>>> import numpy as np
>>> from numpy import linalg as LA
>>> np.set_printoptions(precision=2, suppress=True, linewidth=120)
>>> data = np.loadtxt("dump.csv", delimiter=",")
>>> print(data)
[[  59.24 -100.88  -61.36]
 [  60.28 -100.09  -59.41]
 [  59.9   -99.76  -58.26]
 [  58.73  -99.4   -59.05]
 [  58.77 -100.08  -60.23]
 [  59.67  -99.97  -59.55]
 [  58.84 -101.19  -60.63]
 [  58.48 -101.18  -60.32]
 [  61.13 -100.01  -60.99]
 [  60.5  -100.38  -60.25]
 [  57.68 -100.26  -59.48]
 [  59.03 -100.02  -60.87]
 [  58.56  -99.32  -58.71]]
>>> left, s, vt = LA.svd(data)
>>> print(np.argmax(s[:-1] / (s[1:] + 1e-6)) + 1)
1
>>> out = left[:, :1] @ np.diag(s[:1]) @ vt[:1]
>>> print(round(float(LA.norm(data - out, 2)), 2), round(float(s[1]), 2))
3.26 3.26
>>> W0 = np.array([[0.03, 2.77, 2.75],
...     [-0.13, 1.0, 0.41],
...     [0.58, 0.56, -0.15],
...     [-0.28, 0.74, 0.91],
...     [-0.35, 0.89, 1.21],
...     [0.11, -1.0, -0.82],
...     [0.43, 1.08, 0.06],
...     [0.09, -2.28, -2.8],
...     [0.32, -1.65, -1.24],
...     [0.22, 0.63, 0.24]])
>>> D = LA.norm(W0[:, None] - W0[None], axis=-1)
>>> print(D[7].round(6).argsort(kind="stable")[:4])
[7 8 5 2]
>>> print(LA.norm(W0, axis=1))
[3.9  1.09 0.82 1.21 1.54 1.3  1.16 3.61 2.09 0.71]
>>> print(np.unravel_index(D.round(6).argmax(), D.shape))
(np.int64(0), np.int64(7))
>>> print(LA.norm(W0 - W0.mean(axis=0), axis=1))
[3.67 0.84 0.59 1.04 1.38 1.55 0.87 3.83 2.33 0.42]
